In [1]: import numpy as np

In [2]: np.set_printoptions(suppress=True, linewidth=100)

In [3]: E = np.load("case9.npy")

In [4]: print(E)
[[-1.248 -0.82   0.705]
 [-2.439 -2.54   3.949]
 [ 0.868  1.94  -0.517]
 [ 0.419 -0.262 -0.163]
 [-1.237 -0.221  0.431]
 [-1.327  0.672 -0.028]
 [-1.33  -3.464  2.815]
 [ 0.692  4.996 -4.276]
 [ 2.669  2.077 -2.869]
 [-1.554  2.895 -1.572]
 [ 0.727  0.886 -2.077]
 [-0.008 -1.864 -0.655]
 [ 1.412 -0.774 -0.737]
 [ 0.924 -1.892  2.696]
 [-1.799  1.848 -1.672]
 [ 0.436 -0.645  1.905]
 [-1.196  3.251 -1.865]
 [-0.85   0.172  1.098]
 [-3.014 -1.266  4.42 ]]

In [5]: d = np.linalg.norm(E[:, None] - E[None], axis=-1)

In [6]: print(np.linalg.matrix_rank(d ** 2))
5

In [7]: print(np.flatnonzero(d[18] < d.mean() / 2))
[ 1 18]

In [8]: print(d[18].round(6).argsort(kind="stable")[:4])
[18  1  6  0]

In [9]: print(d.shape)
(19, 19)

In [10]: Xc = E - E.mean(axis=0)

In [11]: left, s, vt = np.linalg.svd(Xc, full_matrices=False)

In [12]: print(np.round(np.abs(vt[-1]), 3))
[0.452 0.59  0.669]

In [13]: print(np.abs(vt[0]).argmax())
2

In [14]: print(np.round(s ** 2 / (s ** 2).sum(), 3))
[0.789 0.166 0.045]

In [15]: print(np.round(vt[0] * np.sign(vt[0, np.abs(vt[0]).argmax()]), 3))
[-0.232 -0.647  0.727]

In [16]: B = E / np.sqrt((E ** 2).mean(axis=1, keepdims=True))

In [17]: print(np.linalg.matrix_rank(E - E.mean(axis=1, keepdims=True)))
2

In [18]: print(np.round(np.linalg.norm(B, axis=1), 3))
[1.732 1.732 1.732 1.732 1.732 1.732 1.732 1.732 1.732 1.732 1.732 1.732 1.732 1.732 1.732 1.732
 1.732 1.732 1.732]

In [19]: x0 = np.array([-1, 2, -1])

In [20]: y = E @ x0

In [21]: print(np.round(np.linalg.pinv(E) @ E, 3) + 0)
[[1. 0. 0.]
 [0. 1. 0.]
 [0. 0. 1.]]

In [22]: print(np.round(np.linalg.lstsq(E, y)[0], 3))
[-1.  2. -1.]

In [23]: print(np.round(np.linalg.solve(E.T @ E, E.T @ y), 3))
[-1.  2. -1.]

In [24]: rng = np.random.default_rng(52)

In [25]: y = y + 0.1 * rng.normal(size=19)

In [26]: print(y.round(3))
[-1.18  -6.566  3.523 -0.789  0.396  2.766 -8.394 13.594  4.24   8.974  3.089 -2.966 -2.092 -7.567
  7.3   -3.699  9.459  0.073 -3.908]

In [27]: coef, *_ = np.linalg.lstsq(E, y)

In [28]: print([round(float(np.linalg.norm(np.linalg.solve(E.T @ E + lam * np.eye(3), E.T @ y))), 2) for lam in (0, 1, 10, 100)])
[2.46, 2.42, 2.17, 1.24]

In [29]: print(coef.round())
[-1.  2. -1.]

In [30]: feats = np.array([[0.0, -5.0], [-5.0, 0.0]])

In [31]: print(feats)
[[ 0. -5.]
 [-5.  0.]]

In [32]: u = np.array([2, 0])

In [33]: B = feats + np.outer(u, np.eye(2)[0])

In [34]: print(B)
[[ 2. -5.]
 [-5.  0.]]

In [35]: print(round(np.linalg.det(B) / np.linalg.det(feats), 3), np.round(1 + np.linalg.solve(feats, u)[0], 3))
1.0 1.0

In [36]: hat = np.triu(np.array([[5, 3], [3, 1]]), 1) + np.eye(2)

In [37]: B = hat @ feats @ np.linalg.inv(hat)

In [38]: print(hat @ feats - feats @ hat)
[[-15.   0.]
 [  0.  15.]]

In [39]: print(np.poly(B))
[  1.   0. -25.]

In [40]: print(np.trace(B), np.trace(feats))
0.0 0.0

In [41]: lab = E[:, 1] > np.median(E[:, 1])

In [42]: u = E[lab].mean(axis=0) - E[~lab].mean(axis=0)

In [43]: print(((E - E.mean(axis=0)) @ u > 0).astype(int))
[0 0 1 0 0 1 0 1 1 1 1 0 0 0 1 0 1 0 0]

In [44]: print(round(float((((E - E.mean(axis=0)) @ u > 0) == lab).mean()), 3))
0.947

In [45]: print(u.round(3))
[ 0.412  3.457 -3.067]

In [46]: print(lab.astype(int))
[0 0 1 0 0 1 0 1 1 1 1 0 0 0 1 0 1 1 0]

In [47]: arr = np.load("layer13.npy")

In [48]: print(arr.round(3))
[[0.5   0.    0.25  0.25 ]
 [0.    1.    0.    0.   ]
 [0.    0.    1.    0.   ]
 [0.    0.333 0.333 0.333]]

In [49]: # row-stochastic, so 1 is an eigenvalue

In [50]: B = np.array([[-6, 0], [5, -2], [-7, -1]])

In [51]: print(np.vstack([E, B.T]).shape)
(21, 3)

In [52]: print(np.linalg.matrix_rank(np.vstack([E, B.T])))
3

In [53]: hat = np.triu(np.array([[-1, -1, -4, 4], [-5, -3, 2, 2], [1, 2, -1, 3], [-5, -3, -5, 3]]), 1) + np.eye(4)

In [54]: B = hat @ arr @ np.linalg.inv(hat)

In [55]: print(round(float(np.linalg.det(B)), 3))
0.167

In [56]: print(np.linalg.matrix_rank(B))
4

In [57]: print(B.round(3))
[[ 0.5    0.833 -2.083  4.167]
 [ 0.     1.667 -0.667 -0.667]
 [ 0.     1.     0.    -1.   ]
 [ 0.     0.333 -0.333  0.667]]

In [58]: print(np.round(np.trace(B), 3), round(float(np.trace(arr)), 3))
2.833 2.833

In [59]: x0 = np.array([1, 0, 1, 1])

In [60]: print(np.sign((B @ x0).round(6)))
[ 1. -1. -1.  1.]

In [61]: print(np.round(B @ np.ones(4), 3))
[3.417 0.333 0.    0.667]

In [62]: print(np.round(B @ np.eye(4)[1], 3))
[0.833 1.667 1.    0.333]

In [63]: print((B @ x0).argmax())
0

In [64]: print(np.round((B * x0).sum(axis=1), 3))
[ 2.583 -1.333 -1.     0.333]

In [65]: print(np.round(np.einsum("ij,j->i", B, x0), 3))
[ 2.583 -1.333 -1.     0.333]

In [66]: B = arr + rng.integers(-2, 3, (4, 3)) @ rng.integers(-2, 3, (3, 4))

In [67]: print(B.round(3))
[[ 7.5    6.     0.25  -6.75 ]
 [ 0.     0.     1.     3.   ]
 [ 4.     6.    -3.    -6.   ]
 [ 3.     0.333  4.333 -0.667]]

In [68]: print(np.abs(B - arr).sum(axis=1))
[20.  5. 20.  8.]

In [69]: lab = rng.permutation(4)

In [70]: print(lab)
[2 3 0 1]

In [71]: B = arr[lab][:, lab]

In [72]: print(np.allclose(B, arr))
False

In [73]: print(round(np.linalg.det(B), 3), np.round(np.linalg.det(arr[lab]), 3))
0.167 0.167

In [74]: print(np.round(np.diag(B), 3))
[1.    0.333 0.5   1.   ]

In [75]: B = np.array([[2], [0], [-2]])

In [76]: basis = np.array([[7, 6, 8]])

In [77]: data = B @ basis

In [78]: print(data)
[[ 14  12  16]
 [  0   0   0]
 [-14 -12 -16]]

In [79]: # looks like rank 1

In [80]: B = np.array([[-3, 0, -3], [1, 3, -3], [0, 0, -3]])

In [81]: print(np.einsum("ij->j", data))
[0 0 0]

In [82]: print(np.einsum("ij,ij->i", data, data))
[596   0 596]

In [83]: print(np.vstack([data, B.T]).shape)
(6, 3)
